% python3 -q
>>> import numpy as np
>>> np.set_printoptions(precision=3, suppress=True, linewidth=160)
>>> m1 = np.load("dump.npy")
>>> print(m1)
[[-0.418 -0.269 -0.007 -0.017 -0.135 -0.356  0.089 -0.626  0.341  0.288  0.097]
 [ 0.418 -0.105  0.533  0.118  0.158 -0.052  0.186  0.045  0.635 -0.107 -0.196]
 [-0.084 -0.011 -0.161  0.393 -0.2   -0.318 -0.467  0.065  0.213 -0.618  0.15 ]
 [-0.167 -0.209 -0.448 -0.236 -0.331  0.148  0.461  0.246  0.291 -0.277 -0.325]
 [-0.125  0.599  0.219  0.159 -0.548  0.399 -0.037 -0.233  0.126  0.034 -0.144]
 [ 0.501 -0.121 -0.125 -0.011 -0.296 -0.3   -0.148 -0.299 -0.3    0.046 -0.58 ]
 [ 0.042  0.113  0.2   -0.706 -0.33  -0.295 -0.318  0.296  0.154  0.114  0.161]
 [ 0.418 -0.346 -0.077  0.233 -0.484  0.175  0.129  0.072 -0.01   0.225  0.555]
 [-0.292  0.015  0.344  0.347 -0.237 -0.456  0.333  0.429 -0.279  0.147 -0.13 ]
 [-0.042 -0.193  0.43  -0.273 -0.11   0.072  0.254 -0.316 -0.377 -0.589  0.181]
 [ 0.292  0.574 -0.278 -0.054  0.092 -0.409  0.46  -0.146  0.036 -0.111  0.289]]
>>> x0 = np.array([1, 0, 1, 2, -1, -2, 2, 2, 2, -1, 2])
>>> print([p for p in range(1, 25) if np.allclose(np.linalg.matrix_power(m1, p), np.eye(11))])
[]
>>> print(11 - np.linalg.matrix_rank(m1 - np.eye(11), tol=1e-8))
1
>>> Q, V = np.linalg.qr(m1[:, :6])[0], np.linalg.qr(m1[:, 6:])[0]
>>> sv = np.linalg.svd(Q.T @ V, compute_uv=False)
>>> print(round(np.linalg.norm(Q @ Q.T - V @ V.T, 2), 3))
1.0
>>> print((sv > 0.9).sum())
0
>>> print(sv.round(3) + 0)
[0. 0. 0. 0. 0.]
>>> J = np.array([[0, 0, 0, 1], [0, 0, 0, 1], [0, 0, 0, 0], [1, 1, 0, 0]])
>>> w, V = np.linalg.eigh(J)
>>> x0 = np.array([-1, 4, 0, -7])
>>> print(x0 @ J @ x0)
-42
>>> print(V * np.maximum(w, 0) @ V.T)
[[0.354 0.354 0.    0.5  ]
 [0.354 0.354 0.    0.5  ]
 [0.    0.    0.    0.   ]
 [0.5   0.5   0.    0.707]]
>>> print(np.linalg.eigvalsh(J[1:, 1:]))
[-1.  0.  1.]
>>> print(np.unique(J.round(6), axis=0).shape)
(3, 4)
>>> print(J @ np.linalg.pinv(J) @ J)
[[0. 0. 0. 1.]
 [0. 0. 0. 1.]
 [0. 0. 0. 0.]
 [1. 1. 0. 0.]]
>>> print(np.abs(np.diag(np.linalg.qr(J)[1])) > 1e-9)
[ True False False  True]
>>> print(np.allclose(J[:-1].T @ np.linalg.lstsq(J[:-1].T, J[-1])[0], J[-1]))
False
>>> Uu, sv, vt = np.linalg.svd(J)
>>> V = vt[:(sv > 1e-8).sum()]
>>> rng = np.random.default_rng(57)
>>> x0 = J[3] + 5 * J[1] + rng.integers(2) * np.eye(4)[1]
>>> print(x0)
[1. 1. 0. 5.]
>>> print(np.linalg.matrix_rank(np.vstack([J, x0])))
2
>>> x0 = np.array([2, 0, 0, 2])
>>> print(J @ (2 * x0))
[4 4 0 4]
>>> print(np.linalg.norm(J @ x0) <= np.linalg.norm(J, 2) * np.linalg.norm(x0) + 1e-9)
True
>>> print(J @ x0)
[2 2 0 2]
>>> X = np.load("run17.npy")
>>> print(X)
[[-0.2 -2.2 -0.9 -0.5 -0.7  0.8  0.1 -1.6  0.3]
 [-0.1  0.4  0.  -0.4 -0.2 -1.9 -0.8  1.3 -0.1]
 [ 1.4  0.5  0.9 -1.   1.3  0.3 -0.4 -2.   0.7]
 [-0.9  0.   0.5 -0.4 -0.8 -0.5 -0.7  0.  -1.6]
 [ 0.5 -0.4  0.8 -1.8  1.9 -1.6 -0.3  1.3  2.9]
 [ 0.9  2.4  1.3 -0.5 -1.1  1.6  1.7  1.   0.2]]
>>> x0 = np.array([0, 1, 1, 0, 1, 1, 0, 1, 1])
>>> print(X @ np.ones(9))
[-4.9 -1.8  1.7 -4.4  3.3  7.5]
>>> print(np.linalg.norm(X @ x0) <= np.linalg.norm(X, 2) * np.linalg.norm(x0) + 1e-9)
True
>>> print(X * x0)
[[-0.  -2.2 -0.9 -0.  -0.7  0.8  0.  -1.6  0.3]
 [-0.   0.4  0.  -0.  -0.2 -1.9 -0.   1.3 -0.1]
 [ 0.   0.5  0.9 -0.   1.3  0.3 -0.  -2.   0.7]
 [-0.   0.   0.5 -0.  -0.8 -0.5 -0.   0.  -1.6]
 [ 0.  -0.4  0.8 -0.   1.9 -1.6 -0.   1.3  2.9]
 [ 0.   2.4  1.3 -0.  -1.1  1.6  0.   1.   0.2]]
>>> print((X * x0).sum(axis=1))
[-4.3 -0.5  1.7 -2.4  4.9  5.4]
>>> Y = X + rng.integers(-2, 3, (6, 5)) @ rng.integers(-2, 3, (5, 9))
>>> print(Y)
[[ 4.8 -4.2 -2.9  1.5  6.3  1.8  6.1  3.4 -1.7]
 [-0.1 -4.6 -9.   1.6 -3.2 -6.9 -3.8  2.3 -3.1]
 [-0.6  3.5  0.9  3.   2.3 -0.7  0.6 -6.   0.7]
 [-0.9 -6.  -5.5 -3.4 -4.8  0.5 -7.7  2.  -4.6]
 [-3.5  4.6  0.8  1.2  4.9 -5.6 -0.3 -0.7 -0.1]
 [ 6.9 -1.6 -0.7  3.5 -3.1 -0.4  9.7  1.   6.2]]
>>> print(np.linalg.matrix_rank(Y - X, tol=1e-8))
5
>>> print(np.round(np.linalg.svd(Y - X, compute_uv=False), 3) + 0)
[17.441 15.942 11.113 10.058  2.828  0.   ]
>>> cov = X.T @ X
>>> print(np.round(np.linalg.eigvalsh(cov)[::-1], 3) + 0)
[24.897 19.588 14.681  5.767  2.884  0.703  0.     0.     0.   ]
>>> print(np.diag(cov))
[ 3.88 11.17  4.2   5.06  7.68  9.71  4.28 10.94 11.6 ]
>>> print(np.trace(cov), round(float((X ** 2).sum()), 3))
68.52 68.52
